In [1]: import numpy as np

In [2]: from numpy import linalg as LA

In [3]: np.set_printoptions(precision=3, suppress=True, linewidth=100)

In [4]: def rd(a):
   ...:     return np.round(a, 3) + 0
   ...: 

In [5]: K = np.array([[-0.48, -2.79, -0.18, 0.27, 0.34, 1.83, 0.49, -1.32, -1.3],
   ...:     [-1.3, -2.46, -0.11, -0.59, 0.04, 1.37, -0.12, -1.31, -1.13],
   ...:     [0.6, 2.07, 0.12, 0.03, -0.18, -1.29, -0.21, 1.02, 0.96],
   ...:     [-0.28, -0.48, -0.02, -0.14, 0.0, 0.26, -0.04, -0.26, -0.22],
   ...:     [1.16, -0.21, -0.08, 1.15, 0.38, 0.47, 0.79, 0.1, -0.12],
   ...:     [-1.04, -2.13, -0.1, -0.43, 0.06, 1.21, -0.05, -1.12, -0.98],
   ...:     [0.98, 0.87, 0.01, 0.7, 0.14, -0.34, 0.37, 0.55, 0.39]])

In [6]: [round(float(x), 3) for x in LA.svd(K, compute_uv=False)[:3]]
Out[6]: [6.867, 2.476, 0.0]

In [7]: np.argsort(-LA.norm(K, axis=0).round(6), kind="stable")[:3]
Out[7]: array([1, 5, 7])

In [8]: rd(LA.norm(K[3] - K[6]))
Out[8]: np.float64(2.386)

In [9]: rd(LA.norm(K, axis=1))
Out[9]: array([3.906, 3.604, 2.892, 0.717, 1.932, 3.082, 1.713])

In [10]: rd(LA.norm(K, 2))
Out[10]: np.float64(6.867)

In [11]: rd(LA.norm(K, "nuc"))
Out[11]: np.float64(9.343)

In [12]: rd(LA.norm(K, 1)), rd(LA.norm(K, np.inf))
Out[12]: (np.float64(11.01), np.float64(9.0))

In [13]: rd(LA.norm(K) ** 2 / LA.norm(K, 2) ** 2)
Out[13]: np.float64(1.13)

In [14]: LA.norm(K, axis=1).argmax()
Out[14]: np.int64(0)

In [15]: rd(LA.norm(K[3], 1)), rd(LA.norm(K[3], np.inf))
Out[15]: (np.float64(1.7), np.float64(0.48))

In [16]: r = LA.matrix_rank(K)

In [17]: r
Out[17]: np.int64(2)

In [18]: N = LA.svd(K)[2][r:].T

In [19]: np.allclose(K @ N, 0)
Out[19]: True

In [20]: [int(LA.matrix_rank(K[:, :j + 1])) for j in range(9)]
Out[20]: [1, 2, 2, 2, 2, 2, 2, 2, 2]

In [21]: LA.matrix_rank(K.T @ K), LA.matrix_rank(K @ K.T)
Out[21]: (np.int64(2), np.int64(2))

In [22]: B = np.array([[1, -2, -1, 1, 2, -1], [2, 0, 0, 1, 1, 2], [-1, 0, 0, 2, -1, 1]])

In [23]: E = B.T @ B

In [24]: E
Out[24]: 
array([[ 6, -2, -1,  1,  5,  2],
       [-2,  4,  2, -2, -4,  2],
       [-1,  2,  1, -1, -2,  1],
       [ 1, -2, -1,  6,  1,  3],
       [ 5, -4, -2,  1,  6, -1],
       [ 2,  2,  1,  3, -1,  6]])

In [25]: rng = np.random.default_rng(394737)

In [26]: labels = rng.permutation(6)

In [27]: labels
Out[27]: array([5, 3, 2, 4, 0, 1])

In [28]: B = E[labels][:, labels]

In [29]: rd(np.sort(np.abs(LA.eigvals(B))))
Out[29]: array([ 0.   ,  0.   ,  0.   ,  5.32 ,  9.357, 14.323])

In [30]: rd(LA.det(B)), rd(LA.det(E[labels]))
Out[30]: (np.float64(0.0), np.float64(0.0))

In [31]: B
Out[31]: 
array([[ 6,  3,  1, -1,  2,  2],
       [ 3,  6, -1,  1,  1, -2],
       [ 1, -1,  1, -2, -1,  2],
       [-1,  1, -2,  6,  5, -4],
       [ 2,  1, -1,  5,  6, -2],
       [ 2, -2,  2, -4, -2,  4]])

In [32]: np.trace(B)
Out[32]: np.int64(29)

In [33]: np.diag(B)
Out[33]: array([6, 6, 1, 6, 6, 4])

In [34]: left, sig, vt = LA.svd(B)

In [35]: evecs = vt[:(sig > 1e-8).sum()]

In [36]: x = B[0] + -2 * B[4] + rng.integers(2) * np.eye(6)[4]

In [37]: x
Out[37]: array([  2.,   1.,   3., -11.,  -9.,   6.])

In [38]: LA.matrix_rank(np.vstack([B, x]))
Out[38]: np.int64(4)

In [39]: rd(LA.norm(x - evecs.T @ evecs @ x))
Out[39]: np.float64(0.626)

In [40]: arr = np.load("case2.npy")

In [41]: arr
Out[41]: 
array([[1.3, 1. , 0. , 2. ],
       [2. , 1.3, 1. , 1. ],
       [2. , 0. , 0.3, 0. ],
       [1. , 1. , 0. , 2.3]])

In [42]: left, sig, vt = LA.svd(arr, full_matrices=False)

In [43]: rd(np.sqrt((sig ** 2).sum())), rd(LA.norm(arr))
Out[43]: (np.float64(5.075), np.float64(5.075))

In [44]: (sig > 1e-8).sum()
Out[44]: np.int64(4)

In [45]: rd(np.cumsum(sig ** 2) / np.sum(sig ** 2))
Out[45]: array([0.817, 0.974, 1.   , 1.   ])

In [46]: rd(sig)
Out[46]: array([4.588, 2.007, 0.819, 0.095])

In [47]: print(rd(sig / sig[0]))
[1.    0.437 0.179 0.021]

In [48]: np.allclose(left * sig @ vt, arr)
Out[48]: True

In [49]: C2 = arr.T @ arr

In [50]: rd(np.diag(C2))
Out[50]: array([10.69,  3.69,  1.09, 10.29])

In [51]: rd(C2)
Out[51]: 
array([[10.69,  4.9 ,  2.6 ,  6.9 ],
       [ 4.9 ,  3.69,  1.3 ,  5.6 ],
       [ 2.6 ,  1.3 ,  1.09,  1.  ],
       [ 6.9 ,  5.6 ,  1.  , 10.29]])

In [52]: T = np.stack([arr, -3 * arr, arr[::-1]])

In [53]: LA.matrix_rank(T)
Out[53]: array([4, 4, 4])

In [54]: rd(np.einsum("bij,cij->bc", T, T))
Out[54]: 
array([[ 25.76, -77.28,  22.4 ],
       [-77.28, 231.84, -67.2 ],
       [ 22.4 , -67.2 ,  25.76]])

In [55]: print(T.shape)
(3, 4, 4)

In [56]: rd(LA.det(T))
Out[56]: array([ 0.716, 58.004,  0.716])

In [57]: B = arr / LA.norm(arr, axis=1, keepdims=True)

In [58]: C2 = B @ B.T

In [59]: print(rd(LA.norm(B, axis=1)))
[1. 1. 1. 1.]

In [60]: rd(C2[2])
Out[60]: array([0.497, 0.767, 1.   , 0.366])

In [61]: print((C2 - 2 * np.eye(4)).round(6).argmax(axis=1))
[3 0 1 0]

In [62]: np.argwhere(np.triu(np.abs(C2) > 0.95, 1))
Out[62]: array([[0, 3]])

In [63]: rd(C2)
Out[63]: 
array([[1.   , 0.823, 0.497, 0.988],
       [0.823, 1.   , 0.767, 0.748],
       [0.497, 0.767, 1.   , 0.366],
       [0.988, 0.748, 0.366, 1.   ]])

In [64]: (np.abs(C2) > 0.9).astype(int)
Out[64]: 
array([[1, 0, 0, 1],
       [0, 1, 0, 0],
       [0, 0, 1, 0],
       [1, 0, 0, 1]])

In [65]: w1 = np.array([[3, -1], [4, 3], [4, 4], [-3, 1]])

In [66]: coef = np.array([1, 1])

In [67]: H = np.maximum(arr @ w1 + coef, 0)

In [68]: print(LA.matrix_rank(H))
2

In [69]: C = np.array([[3, 3], [2, 3]])

In [70]: rd(H @ C)
Out[70]: 
array([[18.1, 22.8],
       [55.4, 63.3],
       [25. , 25.2],
       [13.9, 19.2]])

In [71]: m1 = np.load("w.npy")

In [72]: print(m1)
[[1 1 1 2 0 0 2 1]
 [1 1 1 1 2 0 0 2]
 [1 1 1 1 1 2 0 0]
 [2 1 1 1 1 1 2 0]
 [0 2 1 1 1 1 1 2]
 [0 0 2 1 1 1 1 1]
 [2 0 0 2 1 1 1 1]
 [1 2 0 0 2 1 1 1]]

In [73]: [round(float(LA.det(m1[:i, :i])), 2) + 0 for i in range(1, 9)]
Out[73]: [1.0, 0.0, 0.0, 0.0, 1.0, -15.0, -64.0, 63.0]

In [74]: np.all(LA.eigvalsh(m1) > 0)
Out[74]: np.False_

In [75]: F = np.loadtxt("sample15.csv", delimiter=",")

In [76]: F
Out[76]: 
array([[-25.,   0., -25.,  -5., -20.,  -5., -10.],
       [ -5.,   0.,  -5.,  -1.,  -4.,  -1.,  -2.],
       [-45.,   0., -45.,  -9., -36.,  -9., -18.],
       [ -5.,   0.,  -5.,  -1.,  -4.,  -1.,  -2.],
       [ 20.,   0.,  20.,   4.,  16.,   4.,   8.],
       [ 20.,   0.,  20.,   4.,  16.,   4.,   8.],
       [ 35.,   0.,  35.,   7.,  28.,   7.,  14.],
       [  5.,   0.,   5.,   1.,   4.,   1.,   2.]])

In [77]: # null space of dimension 6

In [78]: rd(np.trace(LA.pinv(F) @ F))
Out[78]: np.float64(1.0)

In [79]: rd(F @ LA.pinv(F) @ F)
Out[79]: 
array([[-25.,   0., -25.,  -5., -20.,  -5., -10.],
       [ -5.,   0.,  -5.,  -1.,  -4.,  -1.,  -2.],
       [-45.,   0., -45.,  -9., -36.,  -9., -18.],
       [ -5.,   0.,  -5.,  -1.,  -4.,  -1.,  -2.],
       [ 20.,   0.,  20.,   4.,  16.,   4.,   8.],
       [ 20.,   0.,  20.,   4.,  16.,   4.,   8.],
       [ 35.,   0.,  35.,   7.,  28.,   7.,  14.],
       [  5.,   0.,   5.,   1.,   4.,   1.,   2.]])

In [80]: LA.lstsq(F[:-1].T, F[-1])[2]
Out[80]: np.int32(1)

In [81]: np.unique(F.round(6), axis=0).shape
Out[81]: (6, 7)

In [82]: r = LA.matrix_rank(F)

In [83]: r
Out[83]: np.int64(1)

In [84]: N = LA.svd(F)[2][r:].T

In [85]: print(rd(N @ N.T))
[[ 0.653  0.    -0.347 -0.069 -0.278 -0.069 -0.139]
 [ 0.     1.     0.     0.     0.     0.     0.   ]
 [-0.347  0.     0.653 -0.069 -0.278 -0.069 -0.139]
 [-0.069  0.    -0.069  0.986 -0.056 -0.014 -0.028]
 [-0.278  0.    -0.278 -0.056  0.778 -0.056 -0.111]
 [-0.069  0.    -0.069 -0.014 -0.056  0.986 -0.028]
 [-0.139  0.    -0.139 -0.028 -0.111 -0.028  0.944]]

In [86]: def softmax(z):
    ...:     e = np.exp(z - z.max(axis=-1, keepdims=True))
    ...:     return e / e.sum(axis=-1, keepdims=True)
    ...: 

In [87]: rd(softmax(F[1]))
Out[87]: array([0.004, 0.526, 0.004, 0.193, 0.01 , 0.193, 0.071])

In [88]: rd(softmax(F[1] + 5))
Out[88]: array([0.004, 0.526, 0.004, 0.193, 0.01 , 0.193, 0.071])

In [89]: rd(softmax(F).sum(axis=1))
Out[89]: array([1., 1., 1., 1., 1., 1., 1., 1.])

In [90]: rd(softmax(10 * F[1]))
Out[90]: array([0., 1., 0., 0., 0., 0., 0.])

In [91]: att = F @ F.T / np.sqrt(7)

In [92]: softmax(att).round(6).argmax(axis=1)
Out[92]: array([2, 2, 2, 2, 6, 6, 6, 6])

In [93]: rd(softmax(att + np.triu(np.full(att.shape, -np.inf), 1)))
Out[93]: 
array([[1. , 0. , 0. , 0. , 0. , 0. , 0. , 0. ],
       [1. , 0. , 0. , 0. , 0. , 0. , 0. , 0. ],
       [0. , 0. , 1. , 0. , 0. , 0. , 0. , 0. ],
       [0. , 0. , 1. , 0. , 0. , 0. , 0. , 0. ],
       [0. , 0. , 0. , 0. , 1. , 0. , 0. , 0. ],
       [0. , 0. , 0. , 0. , 0.5, 0.5, 0. , 0. ],
       [0. , 0. , 0. , 0. , 0. , 0. , 1. , 0. ],
       [0. , 0. , 0. , 0. , 0. , 0. , 1. , 0. ]])

In [94]: softmax(att)[1] @ F
Out[94]: array([-45.,   0., -45.,  -9., -36.,  -9., -18.])

In [95]: print(rd(softmax(att)))
[[0. 0. 1. 0. 0. 0. 0. 0.]
 [0. 0. 1. 0. 0. 0. 0. 0.]
 [0. 0. 1. 0. 0. 0. 0. 0.]
 [0. 0. 1. 0. 0. 0. 0. 0.]
 [0. 0. 0. 0. 0. 0. 1. 0.]
 [0. 0. 0. 0. 0. 0. 1. 0.]
 [0. 0. 0. 0. 0. 0. 1. 0.]
 [0. 0. 0. 0. 0. 0. 1. 0.]]

In [96]: M = np.loadtxt("run15.csv", delimiter=",")

In [97]: print(M)
[[ 0. -2.  3. -4.  2.  4.  0.]
 [ 2.  0.  0.  1. -2. -4.  4.]
 [-3.  0.  0.  0. -1.  0.  1.]
 [ 4. -1.  0.  0.  1. -4.  3.]
 [-2.  2.  1. -1.  0.  2.  0.]
 [-4.  4.  0.  4. -2.  0.  0.]
 [ 0. -4. -1. -3.  0.  0.  0.]]

In [98]: C2 = M.T @ M

In [99]: C2
Out[99]: 
array([[ 49., -24.,  -2., -12.,  11., -28.,  17.],
       [-24.,  41.,   0.,  34., -13.,   0.,  -3.],
       [ -2.,   0.,  11., -10.,   6.,  14.,   0.],
       [-12.,  34., -10.,  43., -18., -22.,   4.],
       [ 11., -13.,   6., -18.,  14.,  12.,  -6.],
       [-28.,   0.,  14., -22.,  12.,  52., -28.],
       [ 17.,  -3.,   0.,   4.,  -6., -28.,  26.]])

In [100]: np.diag(C2)
Out[100]: array([49., 41., 11., 43., 14., 52., 26.])

In [101]: rd(LA.svd(M, compute_uv=False) ** 2)
Out[101]: array([99.461, 99.461, 17.072, 17.072,  1.468,  1.468,  0.   ])

In [102]: J = np.load("data.npy")

In [103]: J
Out[103]: 
array([[ 10.701,  11.075, -45.276,  31.526,   6.605,   0.757, -19.477],
       [ -3.648, -14.117,  10.589, -24.504, -10.877,  12.99 ,  31.579],
       [ -2.885, -33.413,  60.642, -19.978,   6.166, -61.888, -17.569],
       [  9.012,  10.372, -46.14 ,  30.539,   5.086,   0.586, -20.13 ],
       [ -4.684, -33.147,  62.245, -19.778,   7.214, -62.057, -15.827],
       [  8.881,  10.861, -45.567,  30.062,   7.549,   1.597, -20.49 ],
       [ -6.92 , -32.842,  59.642, -20.342,   7.103, -60.607, -15.211],
       [ 10.968,   9.619, -45.809,  29.859,   4.141,  -1.9  , -19.88 ],
       [  8.975,  10.925, -47.692,  29.719,   4.775,   0.695, -17.262],
       [ -5.218, -32.699,  62.468, -20.821,   5.018, -60.925, -17.967]])

In [104]: proj = J @ LA.solve(J.T @ J, J.T)

In [105]: rd(proj @ J[:, 3])
Out[105]: array([ 31.526, -24.504, -19.978,  30.539, -19.778,  30.062, -20.342,  29.859,  29.719, -20.821])

In [106]: rd(LA.eigvalsh(proj))
Out[106]: array([0., 0., 0., 1., 1., 1., 1., 1., 1., 1.])

In [107]: np.allclose(proj @ proj, proj)
Out[107]: True

In [108]: rd(softmax(J[1] + -2))
Out[108]: array([0., 0., 0., 0., 0., 0., 1.])

In [109]: rd(softmax(J).sum(axis=1))
Out[109]: array([1., 1., 1., 1., 1., 1., 1., 1., 1., 1.])

In [110]: att = J @ J.T / np.sqrt(7)

In [111]: rd(softmax(att + np.triu(np.full(att.shape, -np.inf), 1)))
Out[111]: 
array([[1.   , 0.   , 0.   , 0.   , 0.   , 0.   , 0.   , 0.   , 0.   , 0.   ],
       [0.   , 1.   , 0.   , 0.   , 0.   , 0.   , 0.   , 0.   , 0.   , 0.   ],
       [0.   , 0.   , 1.   , 0.   , 0.   , 0.   , 0.   , 0.   , 0.   , 0.   ],
       [0.944, 0.   , 0.   , 0.056, 0.   , 0.   , 0.   , 0.   , 0.   , 0.   ],
       [0.   , 0.   , 0.   , 0.   , 1.   , 0.   , 0.   , 0.   , 0.   , 0.   ],
       [0.986, 0.   , 0.   , 0.014, 0.   , 0.001, 0.   , 0.   , 0.   , 0.   ],
       [0.   , 0.   , 0.   , 0.   , 1.   , 0.   , 0.   , 0.   , 0.   , 0.   ],
       [0.956, 0.   , 0.   , 0.044, 0.   , 0.   , 0.   , 0.   , 0.   , 0.   ],
       [0.694, 0.   , 0.   , 0.048, 0.   , 0.   , 0.   , 0.   , 0.258, 0.   ],
       [0.   , 0.   , 0.   , 0.   , 0.999, 0.   , 0.   , 0.   , 0.   , 0.001]])

In [112]: softmax(att)[1] @ J
Out[112]: array([ -3.648, -14.117,  10.589, -24.504, -10.877,  12.99 ,  31.579])

In [113]: O, R = LA.qr(J)

In [114]: O.shape, R.shape
Out[114]: ((10, 7), (7, 7))

In [115]: np.trace(O @ O.T)
Out[115]: np.float64(7.0)

In [116]: W0 = np.load("m.npy")

In [117]: print(rd(W0))
[[ 0.325  0.093 -2.36  -1.487 -0.93   0.381  0.306]
 [ 1.38  -1.358  0.151  1.287  1.315 -1.071  0.834]
 [ 0.264  0.147 -2.33  -1.516 -0.968  0.419  0.268]
 [-0.454  0.022  2.415  1.418  0.842 -0.299 -0.388]
 [ 0.043 -0.408  2.128  1.626  1.139 -0.595 -0.072]
 [-1.64   1.34   1.41  -0.342 -0.741  0.853 -1.064]
 [ 0.992 -1.128  0.986  1.58   1.399 -1.002  0.559]
 [-0.784  0.984 -1.317 -1.65  -1.384  0.934 -0.417]
 [ 0.661 -0.212 -2.471 -1.284 -0.686  0.16   0.516]
 [-0.605  0.853 -1.559 -1.68  -1.349  0.864 -0.297]
 [-1.645  1.36   1.325 -0.409 -0.789  0.879 -1.063]
 [-0.208 -0.195  2.298  1.54   1.002 -0.452 -0.232]
 [-1.366  0.936  2.223  0.499 -0.075  0.433 -0.934]
 [-0.934  0.475  2.475  1.054  0.442  0.044 -0.683]
 [ 1.168 -1.241  0.653  1.481  1.385 -1.045  0.682]
 [ 0.156  0.24  -2.267 -1.561 -1.033  0.483  0.199]
 [ 1.446 -1.033 -2.109 -0.346  0.206 -0.523  0.978]
 [ 0.256 -0.582  1.944  1.67   1.235 -0.705  0.067]
 [-1.198  1.259 -0.589 -1.46  -1.379  1.051 -0.703]
 [ 1.303 -1.319  0.35   1.37   1.349 -1.066  0.778]
 [ 0.824 -0.367 -2.484 -1.155 -0.546  0.041  0.616]
 [-0.846  1.028 -1.224 -1.634 -1.392  0.956 -0.459]
 [-1.115  0.659  2.42   0.86   0.252  0.193 -0.791]
 [-1.401  1.368 -0.092 -1.26  -1.304  1.071 -0.849]
 [-1.093  1.194 -0.802 -1.529 -1.395  1.029 -0.629]
 [ 1.646 -1.374 -1.249  0.467  0.83  -0.9    1.06 ]
 [-0.537  0.097  2.442  1.368  0.782 -0.245 -0.439]]

In [118]: Ac = W0 - W0.mean(axis=0)

In [119]: left, sig, vt = LA.svd(Ac, full_matrices=False)

In [120]: np.abs(left[:, 0]).argmax()
Out[120]: np.int64(17)

In [121]: LA.matrix_rank(Ac)
Out[121]: np.int64(2)

In [122]: rd(sig)
Out[122]: array([12.24 ,  9.581,  0.   ,  0.   ,  0.   ,  0.   ,  0.   ])

In [123]: print(rd(vt[0] * np.sign(vt[0, np.abs(vt[0]).argmax()])))
[ 0.069 -0.181  0.663  0.554  0.405 -0.227  0.011]
